>>> import numpy as np
>>> np.set_printoptions(precision=2, suppress=True, linewidth=200)
>>> rd = lambda a: np.round(a, 2) + 0
>>> W0 = np.load("run2.npy")
>>> W0
array([[-3.,  1.,  0.,  0.,  0.,  0.,  0.,  0.],
       [ 0., -3.,  1.,  0.,  0.,  0.,  0.,  0.],
       [ 0.,  0., -3.,  1.,  0.,  0.,  0.,  0.],
       [ 0.,  0.,  0., -3.,  1.,  0.,  0.,  0.],
       [ 0.,  0.,  0.,  0., -3.,  1.,  0.,  0.],
       [ 0.,  0.,  0.,  0.,  0., -3.,  1.,  0.],
       [ 0.,  0.,  0.,  0.,  0.,  0., -3.,  1.],
       [ 0.,  0.,  0.,  0.,  0.,  0.,  0., -3.]])
>>> q, vecs = np.linalg.qr(W0[:, :6])[0], np.linalg.qr(W0[:, 6:])[0]
>>> sv = np.linalg.svd(q.T @ vecs, compute_uv=False)
>>> rd(sv)
array([0.33, 0.  ])
>>> rd(np.degrees(np.arccos(sv.clip(0, 1))))
array([70.64, 90.  ])
>>> rd(np.linalg.norm(q @ q.T - vecs @ vecs.T, 2))
np.float64(1.0)
>>> A2 = W0 / np.sqrt((W0 ** 2).mean(axis=1, keepdims=True))
>>> np.linalg.matrix_rank(W0 - W0.mean(axis=1, keepdims=True))
np.int64(7)
>>> A2 = W0 / np.linalg.norm(W0, axis=1, keepdims=True)
>>> cov = A2 @ A2.T
>>> rd(np.linalg.norm(A2, axis=1))
array([1., 1., 1., 1., 1., 1., 1., 1.])
>>> (cov - 2 * np.eye(8)).round(6).argmax(axis=1)
array([2, 3, 0, 0, 0, 0, 0, 0])
>>> feats = np.loadtxt("out19.csv", delimiter=",")
>>> feats
array([[7.3, 7. , 8. , 5. ],
       [4. , 2.3, 2. , 7. ],
       [1. , 9. , 2.3, 7. ],
       [7. , 7. , 8. , 5.3]])
>>> x = np.array([5, -5, 3, -1])
>>> target = feats @ x
>>> target
array([ 20.5,   7.5, -40.1,  18.7])
>>> rd(np.linalg.solve(feats, 3 * target))
array([ 15., -15.,   9.,  -3.])
>>> rd(np.linalg.solve(feats, feats[:, 1]))
array([0., 1., 0., 0.])
>>> rd(np.linalg.solve(feats.T, feats[2]))
array([0., 0., 1., 0.])
>>> W = np.array([[0, -1, 2, -2, -1, 0],
...     [-2, -1, 2, 0, 1, -1],
...     [0, 1, 0, -1, -2, 1],
...     [-2, 2, 1, -2, 1, 2]])
>>> coef = np.array([-1, -1, 3, 0, 0, 2])
>>> H = np.maximum(feats @ W + coef, 0)
>>> (H > 0).mean(axis=0)
array([0. , 1. , 1. , 0. , 0.5, 1. ])
>>> (H > 0).astype(int)
array([[0, 1, 1, 0, 0, 1],
       [0, 1, 1, 0, 1, 1],
       [0, 1, 1, 0, 1, 1],
       [0, 1, 1, 0, 0, 1]])
>>> basis = np.array([[5, 1], [1, 0], [3, 2], [2, 0], [3, 4], [4, 3]])
>>> W @ basis
array([[-2,  0],
       [-6,  3],
       [-3, -5],
       [ 2, 10]])
>>> (H @ basis).round(6).argmax(axis=1)
array([0, 0, 0, 0])
>>> rd(H @ basis)
array([[164.5, 112.2],
       [143.2,  97.5],
       [163.7, 129.5],
       [166.9, 113.4]])
>>> K = np.load("w.npy")
>>> K
array([[ 0, -1, -2,  2,  2,  1],
       [-1,  0, -1,  1,  0, -1],
       [-2,  1,  1,  1, -2,  1],
       [-3, -1,  0, -2,  1, -1],
       [ 1, -2,  0,  1,  1,  2],
       [-1,  3,  3,  1,  0,  2]])
>>> T = np.stack([K, 5 * K, K[::-1]])
>>> (T @ K.T).shape
(3, 6, 6)
>>> T.sum(axis=0)
array([[ -1,  -3,  -9,  13,  12,   8],
       [ -5,  -2,  -6,   7,   1,  -4],
       [-15,   5,   6,   4, -11,   5],
       [-20,  -5,   1, -11,   4,  -5],
       [  5, -12,  -1,   7,   6,  11],
       [ -6,  17,  16,   8,   2,  13]])
>>> U, sv, Vt = np.linalg.svd(K, full_matrices=False)
>>> rd(Vt @ Vt.T)
array([[1., 0., 0., 0., 0., 0.],
       [0., 1., 0., 0., 0., 0.],
       [0., 0., 1., 0., 0., 0.],
       [0., 0., 0., 1., 0., 0.],
       [0., 0., 0., 0., 1., 0.],
       [0., 0., 0., 0., 0., 1.]])
>>> rd(U.T @ U)
array([[1., 0., 0., 0., 0., 0.],
       [0., 1., 0., 0., 0., 0.],
       [0., 0., 1., 0., 0., 0.],
       [0., 0., 0., 1., 0., 0.],
       [0., 0., 0., 0., 1., 0.],
       [0., 0., 0., 0., 0., 1.]])
>>> rd(sv)
array([5.87, 4.74, 3.45, 2.73, 2.09, 0.52])
>>> U.shape, sv.shape, Vt.shape
((6, 6), (6,), (6, 6))
>>> rd(np.abs(Vt[0]))
array([0.27, 0.62, 0.61, 0.06, 0.34, 0.23])
>>> rd(U.T @ K @ Vt.T)
array([[5.87, 0.  , 0.  , 0.  , 0.  , 0.  ],
       [0.  , 4.74, 0.  , 0.  , 0.  , 0.  ],
       [0.  , 0.  , 3.45, 0.  , 0.  , 0.  ],
       [0.  , 0.  , 0.  , 2.73, 0.  , 0.  ],
       [0.  , 0.  , 0.  , 0.  , 2.09, 0.  ],
       [0.  , 0.  , 0.  , 0.  , 0.  , 0.52]])
>>> sv = 5 * 0.9 ** np.arange(10)
>>> q, _ = np.linalg.qr(np.array([[-0.2, 1.4, 1.7, 0.4, -0.2, 0.7, -1.8, 0.6, -0.5, 0.9],
...     [1.4, 0.3, -0.5, 1.5, 0.6, 0.3, -0.8, -1.4, 1.2, 0.0],
...     [0.1, -0.2, -0.4, -0.4, -1.3, 1.1, -1.0, 2.1, 0.4, 0.8],
...     [-0.1, 0.0, -0.4, -1.0, 0.6, 0.3, 0.8, 0.1, -0.4, 0.0],
...     [0.4, 0.5, 1.3, 0.4, -0.2, 0.1, -0.3, 0.1, 1.4, 2.4],
...     [2.4, 1.1, 1.4, -1.1, 0.0, 0.5, -0.7, -1.4, 2.1, -0.2],
...     [1.2, 0.3, 0.0, -1.0, 1.5, 0.3, -0.6, -0.6, 1.8, -0.1],
...     [-1.0, -2.6, 0.1, 1.3, -0.7, -0.3, -1.0, -0.5, 1.7, 0.0],
...     [-2.7, -1.4, 0.8, 0.8, 2.1, 1.3, 1.3, 0.9, -1.3, -0.9],
...     [-0.8, 0.2, -0.3, -0.7, 0.5, 0.8, 0.7, -0.1, -0.3, -0.5]]))
>>> rng = np.random.default_rng(27372)
>>> F = rng.normal(size=(43, 10)) * sv @ q
>>> rd(F)
array([[ -0.37,  -1.58,   1.29,   0.73,   0.82,   0.88,   1.68,  -0.27,  -4.59,  -3.07],
       [  2.17,   2.71,  -1.06,  -2.79,  -8.09,   3.49,   2.13,  -0.03,   3.89,   1.54],
       [ -1.31,   0.73,   4.56,  -4.97,   2.63,  -3.58,  -5.46,  -1.57,   5.97,  -0.1 ],
       [ -1.2 ,   5.8 , -10.42,  -1.3 ,   1.46,  -4.8 ,  -2.91,   1.87,   2.78,  -0.2 ],
       [ -1.5 ,  -7.07,   3.51,   0.28,  -1.54,  -7.89,  -1.48,  -1.75,   0.39,  -1.5 ],
       [  3.76,  -2.52,   3.19,   3.89,   2.13,   0.68,   3.28,  -5.  ,  -0.26,  -1.56],
       [  1.98,  -0.09,  -4.13,  -0.91,  -1.54,  -0.07,   2.74,  -1.63,  -4.14,  -0.47],
       [ -0.13,   4.15,   2.83,  -3.65,  -2.63,   2.79,   0.41,  -1.01,  -0.03,   1.46],
       [  2.84,   1.55,   0.24,   4.33,   0.8 ,  -3.27,   0.76,  -1.73,  -1.72,  -1.19],
       [ -0.01,   0.51,  -3.68,   1.76,  -2.26,  -4.26,   1.61,  -2.83,   1.11,  -4.75],
       [ -1.66,   0.12,  -2.99,  -0.28,   0.41,   1.85,  -3.54,   0.59,   2.13,   4.72],
       [ -3.95,  -6.23,   1.01,   1.8 ,   3.04,  -1.26,  -3.57,  -1.6 ,  -1.97,   1.3 ],
       [ -0.02,   1.61,  -0.29,  -0.68,   2.36,   4.85,   1.74,  -0.6 ,  -6.08,  -2.11],
       [  3.66,   1.65,   1.44,  -3.7 ,  -0.08,   0.7 ,   1.25,   2.08,  -2.82,   0.58],
       [ -1.46,  -2.01,   0.46,   0.46,  -0.57,   3.55,   4.62,  -3.62,   1.49,   3.09],
       [ -0.99,  -1.3 ,   0.2 ,  -0.53,   0.75,  -0.69,   6.45,  -0.14,   0.39,   2.08],
       [ -0.18,   5.52, -10.2 ,  -5.89,  -1.2 ,   2.71,   5.95,   4.33,  -0.93,   1.15],
       [  0.75,   2.14,   2.76,   5.82,   1.34,  -4.45,   0.84,   2.38,  -5.5 ,   0.33],
       [  0.03,   2.76,  -1.62,   2.83,   2.12,  -5.95,   5.16,   1.86,   0.32,  -0.74],
       [ -0.92,  -1.38,   1.  ,  -2.74,  -3.83,  -3.09,   4.89,  -1.07,  -3.83,   3.2 ],
       [  0.72,   0.4 ,  -3.04,   6.81,   7.86,  -5.08,   0.27,   5.08,  -5.07,   2.15],
       [ -0.94,  -0.02,   2.24,   2.83,  -5.96,  -9.44,  -8.5 ,   1.13,   3.23,   2.23],
       [  2.26,  -4.73,   1.11,  -0.92,  -4.46,  -4.11,   1.03,   0.1 ,   7.14,  -4.97],
       [  0.78,  -6.14,   3.56,  -0.47,   1.89,  -7.06,  -6.8 ,  -1.5 ,   5.07,  -2.54],
       [ -4.19,  -4.5 ,   4.36,   6.99,  -4.92,  -1.3 ,  -1.38,  -0.81,   1.25,   3.3 ],
       [  2.43,  -0.09,   0.05,  -0.89,  -8.2 ,   3.77,   2.9 ,   2.12,   0.05,  -0.77],
       [  4.46,   0.51,  -1.01,  -4.02,   8.3 ,   7.98,  -0.21,  -4.3 ,   3.61,  -3.86],
       [  3.56,  -3.35,   2.54,   5.1 ,   1.57,  -3.85,  -3.52,  -2.8 ,   2.41,  -1.22],
       [  1.03,  -2.03,   0.55,   5.12,   3.48,  -1.22,  -1.79,  -4.  ,   1.28,  -2.02],
       [  4.1 ,   4.02,   0.55,   2.83,   5.14,  10.35,   2.26,  -4.9 ,  -0.74,   4.46],
       [ -2.09,  -0.67,   1.36,   4.8 ,  -0.75,   2.56,   0.47,  -2.69,  -4.49,  -3.43],
       [ -1.95,   0.4 ,  -0.32,  -3.64,  -5.6 ,  -0.45,   2.88,   1.57,  -2.07,   3.12],
       [ -5.28,   2.29,  -3.17,  -4.25,   5.65,  10.94,   2.95,  -3.97,   2.  ,   7.03],
       [ -0.66,   1.91,  -2.62,   1.21,   2.2 ,   2.05,  -0.08,  -3.68,  -2.83,   0.69],
       [  0.71,   2.04,  -0.32,   2.05,  -5.02,  -6.76,  -4.44,   6.36,  -3.36,   5.67],
       [ -1.51,   1.18,   6.01,   5.38,  -0.13,  -6.08,  -2.49,  -0.45,  -2.23,  -2.68],
       [  2.74,   2.96,   0.46,   0.34,  -0.85,  -5.73,  -1.09,  -4.12,   3.38,   2.01],
       [ -3.9 ,  -3.36,  -1.02,   4.93,   3.3 ,   1.94,  -2.08,  -2.81,   1.65,  -4.2 ],
       [ -3.2 ,   0.72,  -3.06,  -0.92,   1.35,   5.58,   3.09,  -0.1 ,  -3.42,   2.07],
       [  0.1 ,   1.63,  -1.93,  -9.12,   0.89,  -1.1 ,   3.74,  -2.15,   3.61,  -0.81],
       [  0.43,  -1.62,  -0.28,   2.71,  -0.29,  -2.19,   4.52,  -1.14,   3.61,  -1.14],
       [ -0.78,   2.72,  -1.59,  -5.65,  -0.96,   8.71,   5.46,   0.8 ,  -3.48,   3.31],
       [  1.  ,  -0.21,   1.34,  -0.75,  -3.  ,   0.74,  -3.5 ,  -0.37,  -0.38,   2.32]])
>>> A2 = np.c_[F[:, :1] @ np.array([[-1]]), np.array([-2, 2, -1, 2, -2, 1, 2, 1, 0, -2, -1, 0, 0, 1, 0, -2, 1, -2, 0, -2, 1, -1, 1, -2, -1, 1, -1, -1, -1, -1, 0, 2, 0, 0, -2, 0, -2, 2, -2, 2, -1, 1, 0])]
>>> rd(A2)
array([[ 0.37, -2.  ],
       [-2.17,  2.  ],
       [ 1.31, -1.  ],
       [ 1.2 ,  2.  ],
       [ 1.5 , -2.  ],
       [-3.76,  1.  ],
       [-1.98,  2.  ],
       [ 0.13,  1.  ],
       [-2.84,  0.  ],
       [ 0.01, -2.  ],
       [ 1.66, -1.  ],
       [ 3.95,  0.  ],
       [ 0.02,  0.  ],
       [-3.66,  1.  ],
       [ 1.46,  0.  ],
       [ 0.99, -2.  ],
       [ 0.18,  1.  ],
       [-0.75, -2.  ],
       [-0.03,  0.  ],
       [ 0.92, -2.  ],
       [-0.72,  1.  ],
       [ 0.94, -1.  ],
       [-2.26,  1.  ],
       [-0.78, -2.  ],
       [ 4.19, -1.  ],
       [-2.43,  1.  ],
       [-4.46, -1.  ],
       [-3.56, -1.  ],
       [-1.03, -1.  ],
       [-4.1 , -1.  ],
       [ 2.09,  0.  ],
       [ 1.95,  2.  ],
       [ 5.28,  0.  ],
       [ 0.66,  0.  ],
       [-0.71, -2.  ],
       [ 1.51,  0.  ],
       [-2.74, -2.  ],
       [ 3.9 ,  2.  ],
       [ 3.2 , -2.  ],
       [-0.1 ,  2.  ],
       [-0.43, -1.  ],
       [ 0.78,  1.  ],
       [-1.  ,  0.  ]])
>>> rd(np.linalg.norm(np.linalg.qr(F)[0].T @ A2, axis=0) ** 2 / ((A2 ** 2).sum(axis=0) + 1e-12))
array([1.  , 0.28])
>>> np.linalg.matrix_rank(np.c_[F, A2])
np.int64(11)
>>> rd(np.linalg.lstsq(F, A2[:, 0])[0])
array([-1.,  0.,  0.,  0.,  0.,  0.,  0.,  0.,  0.,  0.])
